>>> import numpy as np
>>> np.set_printoptions(precision=1, suppress=True, linewidth=200, sign=" ")
>>> M2 = np.array([[-5, -5, -5], [-3, 5, -5], [5, 1, -1]])
>>> M2[-1] = M2[0]
>>> X = M2 + 0.3 * np.eye(3)
>>> X
array([[-4.7, -5. , -5. ],
       [-3. ,  5.3, -5. ],
       [-5. , -5. , -4.7]])
>>> P = np.triu(np.array([[1, 1, 0], [0, -3, 3], [2, -3, -3]]), 1) + np.eye(3)
>>> M2 = P @ X @ np.linalg.inv(P)
>>> M2
array([[ -7.7,   8. , -34. ],
       [-18. ,   8.3, -44. ],
       [ -5. ,   0. ,  -4.7]])
>>> round(np.linalg.det(M2), 1)
np.float64(-27.4)
>>> np.poly(M2)
array([  1. ,   4.1, -92.7,  27.4])
>>> np.linalg.matrix_rank(M2)
np.int64(3)
>>> np.trace(M2)
np.float64(-4.1)
>>> np.allclose(M2, M2.T)
False
>>> (M2 - M2.T) / 2
array([[  0. ,  13. , -14.5],
       [-13. ,   0. , -22. ],
       [ 14.5,  22. ,   0. ]])
>>> round(np.linalg.det(M2), 1)
np.float64(-27.4)
>>> np.allclose(M2 @ M2.T, M2.T @ M2)
False
>>> M2 @ M2
array([[ 85.3,   4.8,  69.6],
       [209.2, -75.1, 453.6],
       [ 62. , -40. , 192.1]])
>>> (M2 + M2.T) / 2
array([[ -7.7,  -5. , -19.5],
       [ -5. ,   8.3, -22. ],
       [-19.5, -22. ,  -4.7]])
>>> M2 = np.linalg.inv(X)
>>> round(float(np.linalg.det(X) * np.linalg.det(M2)), 1)
1.0
>>> np.linalg.det(X) * M2
array([[-49.9,   1.5,  51.5],
       [ 10.9,  -2.9,  -8.5],
       [ 41.5,   1.5, -39.9]])
>>> M2
array([[ 1.8, -0.1, -1.9],
       [-0.4,  0.1,  0.3],
       [-1.5, -0.1,  1.5]])
>>> (np.abs(M2) > 1e-9).astype(int)
array([[ 1,  1,  1],
       [ 1,  1,  1],
       [ 1,  1,  1]])
>>> Q, evecs = np.linalg.qr(X[:, :2])[0], np.linalg.qr(X[:, 2:])[0]
>>> s = np.linalg.svd(Q.T @ evecs, compute_uv=False)
>>> s
array([ 1.])
>>> (s > 0.9).sum()
np.int64(1)
>>> round(float(np.linalg.norm(Q @ Q.T - evecs @ evecs.T, 2)), 1)
1.0
>>> F = np.array([[2, 0, 0], [0, 2, 0], [0, 0, 1]])
>>> # triangular, det is the product of the diagonal
>>> W = np.array([[-4, 5, -2, -1, 2], [-4, -3, 0, 4, 0], [2, -4, 5, -2, 1]])
>>> coef = np.array([-3, -2, 2, 0, -5])
>>> hid = np.maximum(F @ W + coef, 0)
>>> (hid > 0).mean(axis=0)
array([ 0. ,  0.3,  0.7,  0.3,  0. ])
>>> np.linalg.matrix_rank(hid)
np.int64(3)
>>> (hid > 0).astype(int)
array([[ 0,  1,  0,  0,  0],
       [ 0,  0,  1,  1,  0],
       [ 0,  0,  1,  0,  0]])
>>> W2 = np.array([[1, 0], [2, 0], [2, 1], [2, 2], [1, 2]])
>>> (hid @ W2).round(6).argmax(axis=1)
array([ 0,  0,  0])
>>> x = np.array([4, 5, -2])
>>> rhs = F @ x
>>> rhs
array([ 8, 10, -2])
>>> np.linalg.solve(F.T, F[2])
array([ 0.,  0.,  1.])
>>> np.linalg.solve(F, rhs + F[:, 2])
array([ 4.,  5., -1.])
>>> np.linalg.solve(F, -2 * rhs)
array([ -8., -10.,   4.])
>>> m1 = np.array([[2, 4], [-5, -10], [1, 2], [4, 8]])
>>> [round(float(x), 1) for x in np.linalg.svd(m1, compute_uv=False)[:3]]
[15.2, 0.0]
>>> np.argsort(-np.linalg.norm(m1, axis=0).round(6), kind="stable")[:3]
array([ 1,  0])
>>> np.round(np.linalg.norm(m1, 2) / np.linalg.norm(m1), 1)
np.float64(1.0)
>>> feats = np.load("a.npy")
>>> feats
array([[  3,   0,   0],
       [  0,   0,   4],
       [  0,   0,  10],
       [  2,   0,   0],
       [  1,   0,   0],
       [  0,   0,   1],
       [  3,   0,   0],
       [  2,   0,   0],
       [  1,   0,   0],
       [  1,   0,   0],
       [  0,   0,   1],
       [  0,   0,   4],
       [  0,   0,   1],
       [  0,   0,   4],
       [  0,   0,   7],
       [  2,   0,   0],
       [  0,   0,   7],
       [  0,   0,   7],
       [  0,   0,   7],
       [  3,   0,   0]])
>>> np.round(np.linalg.pinv(feats), 1) + 0
array([[ 0.1,  0. ,  0. ,  0. ,  0. ,  0. ,  0.1,  0. ,  0. ,  0. ,  0. ,  0. ,  0. ,  0. ,  0. ,  0. ,  0. ,  0. ,  0. ,  0.1],
       [ 0. ,  0. ,  0. ,  0. ,  0. ,  0. ,  0. ,  0. ,  0. ,  0. ,  0. ,  0. ,  0. ,  0. ,  0. ,  0. ,  0. ,  0. ,  0. ,  0. ],
       [ 0. ,  0. ,  0. ,  0. ,  0. ,  0. ,  0. ,  0. ,  0. ,  0. ,  0. ,  0. ,  0. ,  0. ,  0. ,  0. ,  0. ,  0. ,  0. ,  0. ]])
>>> feats[:, 2] @ feats[:, 1]
np.int64(0)
>>> Q, _ = np.linalg.qr(np.array([[0.3, 0.9, -1.9, -0.5],
...     [0.7, -1.1, -0.5, 0.5],
...     [-0.3, -0.4, 0.4, 0.3],
...     [0.8, -0.2, 0.3, 1.0]]))
>>> evals = np.array([0, 1, 0, -1])
>>> M = Q @ np.diag(evals) @ Q.T
>>> M.round(1) + 0
array([[ 0.4, -0.4, -0.5,  0. ],
       [-0.4,  0.3,  0.3,  0. ],
       [-0.5,  0.3, -0.6, -0.3],
       [ 0. ,  0. , -0.3, -0.1]])
>>> np.unique(M.round(6), axis=0).shape
(4, 4)
>>> np.round(np.trace(np.linalg.pinv(M) @ M), 1)
np.float64(2.0)
>>> np.linalg.lstsq(M[:-1].T, M[-1])[2]
np.int32(2)
>>> np.allclose(M[:-1].T @ np.linalg.lstsq(M[:-1].T, M[-1])[0], M[-1])
True
>>> np.round(M @ np.linalg.pinv(M) @ M, 1) + 0
array([[ 0.4, -0.4, -0.5,  0. ],
       [-0.4,  0.3,  0.3,  0. ],
       [-0.5,  0.3, -0.6, -0.3],
       [ 0. ,  0. , -0.3, -0.1]])
>>> rng = np.random.default_rng(5436)
>>> K = np.eye(4, dtype=int)[rng.permutation(4)] * np.array([0, 0, 2, 0])
>>> K
array([[ 0,  0,  0,  0],
       [ 0,  0,  0,  0],
       [ 0,  0,  0,  0],
       [ 0,  0,  2,  0]])
>>> np.round(np.abs(np.linalg.eigvals(K)).max(), 1)
np.float64(0.0)
>>> K @ K
array([[ 0,  0,  0,  0],
       [ 0,  0,  0,  0],
       [ 0,  0,  0,  0],
       [ 0,  0,  0,  0]])
>>> (K - K.T) / 2
array([[ 0.,  0.,  0.,  0.],
       [ 0.,  0.,  0.,  0.],
       [ 0.,  0.,  0., -1.],
       [ 0.,  0.,  1.,  0.]])
>>> np.round(np.linalg.det(K), 1)
np.float64(0.0)
>>> K.inv()
Traceback (most recent call last):
  File "<python-input-69>", line 1, in <module>
    K.inv()
    ^^^^^
AttributeError: 'numpy.ndarray' object has no attribute 'inv'
>>> np.trace(K)
np.int64(0)
>>> P = np.triu(np.array([[2, 1, -1, 3], [-2, -1, -3, 0], [-2, -3, -2, -3], [3, 1, 1, -2]]), 1) + np.eye(4)
>>> M2 = P @ K @ np.linalg.inv(P)
>>> np.round(np.linalg.det(M2), 1)
np.float64(0.0)
>>> np.linalg.matrix_rank(M2)
np.int64(1)
>>> np.trace(M2), np.trace(K)
(np.float64(0.0), np.int64(0))
>>> J = np.loadtxt("w.csv", delimiter=",")
>>> J
array([[ 0.7,  1.8,  1.3,  0.5],
       [ 0.9,  0.7,  1.5,  1.6],
       [ 0.3, -1.5,  0.9,  1.5],
       [-1.5, -1.3,  1.9,  0.7]])
>>> x = np.array([3, 1, 3, 2])
>>> J @ np.eye(4)[3]
array([ 0.5,  1.6,  1.5,  0.7])
>>> J @ np.ones(4)
array([ 4.3,  4.7,  1.2, -0.2])
>>> np.einsum("ij,j->i", J, x)
array([  8.8,  11.1,   5.1,   1.3])
>>> J * x
array([[ 2.1,  1.8,  3.9,  1. ],
       [ 2.7,  0.7,  4.5,  3.2],
       [ 0.9, -1.5,  2.7,  3. ],
       [-4.5, -1.3,  5.7,  1.4]])
>>> np.sign((J @ x).round(6))
array([ 1.,  1.,  1.,  1.])
>>> round(float(np.linalg.det(2 * J)), 1), round(np.linalg.det(J), 1)
(-39.6, np.float64(-2.5))
>>> np.poly(J)
array([ 1. , -3. ,  3.6, 13.8, -2.5])
>>> round(float(np.einsum("ij,ji->", J, J)), 1)
1.8
>>> round(np.linalg.det(J.T), 1)
np.float64(-2.5)
>>> M2 = np.array([[-1, 2, 1], [-1, -5, 2], [-2, 3, 2], [-1, 2, 2]])
>>> np.linalg.matrix_rank(J @ M2)
np.int64(3)
>>> np.einsum("ik,kj->ij", J, M2)
array([[-5.6, -2.7,  7.9],
       [-6.2,  6. ,  8.5],
       [-2.1, 13.8,  2.1],
       [-1.7, 10.6,  1.1]])
>>> np.einsum("ij,ij->i", J, J)
array([ 5.7,  6.1,  5.4,  8. ])
>>> np.vstack([J, M2.T]).shape
(7, 4)
>>> np.einsum("ij->j", J)
array([ 0.4, -0.3,  5.6,  4.3])
>>> M2.T @ J.T
array([[-5.6, -6.2, -2.1, -1.7],
       [-2.7,  6. , 13.8, 10.6],
       [ 7.9,  8.5,  2.1,  1.1]])
>>> np.linalg.matrix_rank(np.vstack([J, M2.T]))
np.int64(4)
>>> Uu, s, VT = np.linalg.svd(J)
>>> s
array([ 3.6,  3.1,  1.6,  0.1])
>>> M2 = Uu[:, :3] @ np.diag(s[:3]) @ VT[:3]
>>> round(float(np.linalg.norm(J - M2, 2)), 1), round(s[3], 1)
(0.1, np.float64(0.1))
>>> M2
array([[ 0.7,  1.8,  1.3,  0.6],
       [ 0.9,  0.7,  1.5,  1.5],
       [ 0.3, -1.5,  0.9,  1.5],
       [-1.5, -1.3,  1.9,  0.7]])
>>> E = np.array([[6, -4, -4], [7, 3, 1], [8, -3, -5]])
>>> blk = np.stack([E, 4 * E, E[::-1]])
>>> np.einsum("bij,cij->bc", blk, blk)
array([[  225,   900,   219],
       [  900,  3600,   876],
       [  219,   876,   225]])
>>> np.linalg.matrix_rank(blk.reshape(3, -1))
np.int64(2)
>>> np.linalg.matrix_rank(blk)
array([ 3,  3,  3])
>>> Q = E.astype(float).copy()
>>> for j in range(3):
...     Q[:, j] -= Q[:, :j] @ (Q[:, :j].T @ Q[:, j])
...     Q[:, j] /= np.linalg.norm(Q[:, j])
... 
>>> Q
array([[ 0.5, -0.5,  0.7],
       [ 0.6,  0.8,  0.2],
       [ 0.7, -0.3, -0.7]])
